% ipython --no-banner

In [1]: import numpy as np

In [2]: import numpy.linalg as la

In [3]: np.set_printoptions(precision=2, suppress=True, linewidth=200, floatmode="fixed")

In [4]: mat = np.loadtxt("x.csv", delimiter=",")

In [5]: mat
Out[5]: 
array([[-4.00,  3.00,  2.00, -1.00],
       [ 5.00, -2.00,  2.00, -3.00],
       [ 5.00,  4.00, -1.00, -3.00],
       [ 6.00, -1.00,  6.00, -7.00]])

In [6]: # looks like rank 3

In [7]: round(float(la.eigvals(mat).sum().real), 2)
Out[7]: -14.0

In [8]: np.kron(np.eye(2, dtype=int), mat)
Out[8]: 
array([[-4.00,  3.00,  2.00, -1.00, -0.00,  0.00,  0.00, -0.00],
       [ 5.00, -2.00,  2.00, -3.00,  0.00, -0.00,  0.00, -0.00],
       [ 5.00,  4.00, -1.00, -3.00,  0.00,  0.00, -0.00, -0.00],
       [ 6.00, -1.00,  6.00, -7.00,  0.00, -0.00,  0.00, -0.00],
       [-0.00,  0.00,  0.00, -0.00, -4.00,  3.00,  2.00, -1.00],
       [ 0.00, -0.00,  0.00, -0.00,  5.00, -2.00,  2.00, -3.00],
       [ 0.00,  0.00, -0.00, -0.00,  5.00,  4.00, -1.00, -3.00],
       [ 0.00, -0.00,  0.00, -0.00,  6.00, -1.00,  6.00, -7.00]])

In [9]: np.round(la.det(2 * mat), 2), np.round(la.det(mat), 2)
Out[9]: (np.float64(-0.0), np.float64(-0.0))

In [10]: np.round(la.det(mat.T), 2)
Out[10]: np.float64(-0.0)

In [11]: round(float(la.det(mat[::-1])), 2)
Out[11]: -0.0

In [12]: np.round(np.poly(mat), 2) + 0
Out[12]: array([ 1.00, 14.00, 51.00, 30.00,  0.00])

In [13]: np.einsum("ii->", mat)
Out[13]: np.float64(-14.0)

In [14]: rng = np.random.default_rng(220)

In [15]: lab = rng.permutation(4)

In [16]: lab
Out[16]: array([3, 1, 2, 0])

In [17]: Y = mat[lab][:, lab]

In [18]: Y
Out[18]: 
array([[-7.00, -1.00,  6.00,  6.00],
       [-3.00, -2.00,  2.00,  5.00],
       [-3.00,  4.00, -1.00,  5.00],
       [-1.00,  3.00,  2.00, -4.00]])

In [19]: np.round(np.sort(np.abs(la.eigvals(Y))), 2) + 0
Out[19]: array([0.00, 0.73, 5.00, 8.27])

In [20]: W = np.array([[2, 1, 2, 0, 2], [3, 1, 2, 1, 1], [3, 2, 2, 0, 0], [3, 1, 1, 0, 3]])

In [21]: coef = np.array([1, 0, -3, -1, 1])

In [22]: act = np.maximum(mat @ W + coef, 0)

In [23]: la.matrix_rank(act)
Out[23]: np.int64(4)

In [24]: (act > 0).astype(int)
Out[24]: 
array([[1, 1, 0, 1, 0],
       [1, 1, 1, 0, 0],
       [1, 1, 1, 1, 1],
       [1, 1, 1, 0, 0]])

In [25]: act
Out[25]: 
array([[ 5.00,  2.00,  0.00,  2.00,  0.00],
       [ 2.00,  4.00,  4.00,  0.00,  0.00],
       [11.00,  4.00, 10.00,  3.00,  6.00],
       [ 7.00, 10.00, 12.00,  0.00,  0.00]])

In [26]: (act > 0).mean(axis=0)
Out[26]: array([1.00, 1.00, 0.75, 0.50, 0.25])

In [27]: W2 = np.array([[2, 1, 2], [2, 0, 2], [1, 0, 0], [0, 0, 2], [2, 2, 1]])

In [28]: W @ W2
Out[28]: 
array([[12,  6,  8],
       [12,  5, 11],
       [12,  3, 10],
       [15,  9, 11]])

In [29]: r = la.matrix_rank(mat)

In [30]: r
Out[30]: np.int64(3)

In [31]: N = la.svd(mat)[2][r:].T

In [32]: [int(la.matrix_rank(np.delete(mat, i, axis=0))) for i in range(4)]
Out[32]: [3, 3, 2, 3]

In [33]: [int(la.matrix_rank(mat[:, :j + 1])) for j in range(4)]
Out[33]: [1, 2, 3, 3]

In [34]: np.diff(mat, axis=0)
Out[34]: 
array([[ 9.00, -5.00,  0.00, -2.00],
       [ 0.00,  6.00, -3.00,  0.00],
       [ 1.00, -5.00,  7.00, -4.00]])

In [35]: mat - mat[0]
Out[35]: 
array([[ 0.00,  0.00,  0.00,  0.00],
       [ 9.00, -5.00,  0.00, -2.00],
       [ 9.00,  1.00, -3.00, -2.00],
       [10.00, -4.00,  4.00, -6.00]])

In [36]: np.unravel_index(np.abs(mat).argmax(), mat.shape)
Out[36]: (np.int64(3), np.int64(3))

In [37]: np.round(la.svd(mat, compute_uv=False), 2) + 0
Out[37]: array([13.36,  5.86,  5.67,  0.00])

In [38]: K = np.load("case4.npy")

In [39]: K
Out[39]: 
array([[-7,  0,  0,  0,  0],
       [ 0, -3,  0,  0,  0],
       [ 0,  0, -1,  0,  0],
       [ 0,  0,  0,  3,  0],
       [ 0,  0,  0,  0,  9]])

In [40]: np.unique(mat.round(6), axis=0).shape
Out[40]: (4, 4)

In [41]: np.allclose(mat[:-1].T @ la.lstsq(mat[:-1].T, mat[-1])[0], mat[-1])
Out[41]: True

In [42]: np.round(np.trace(la.pinv(mat) @ mat), 2)
Out[42]: np.float64(3.0)

In [43]: evals, evecs = la.eig(K)

In [44]: np.sort(la.eigvals(K.T))
Out[44]: array([-7.00, -3.00, -1.00,  3.00,  9.00])

In [45]: K @ evecs[:, 0] - evals[0] * evecs[:, 0]
Out[45]: array([0.00, 0.00, 0.00, 0.00, 0.00])
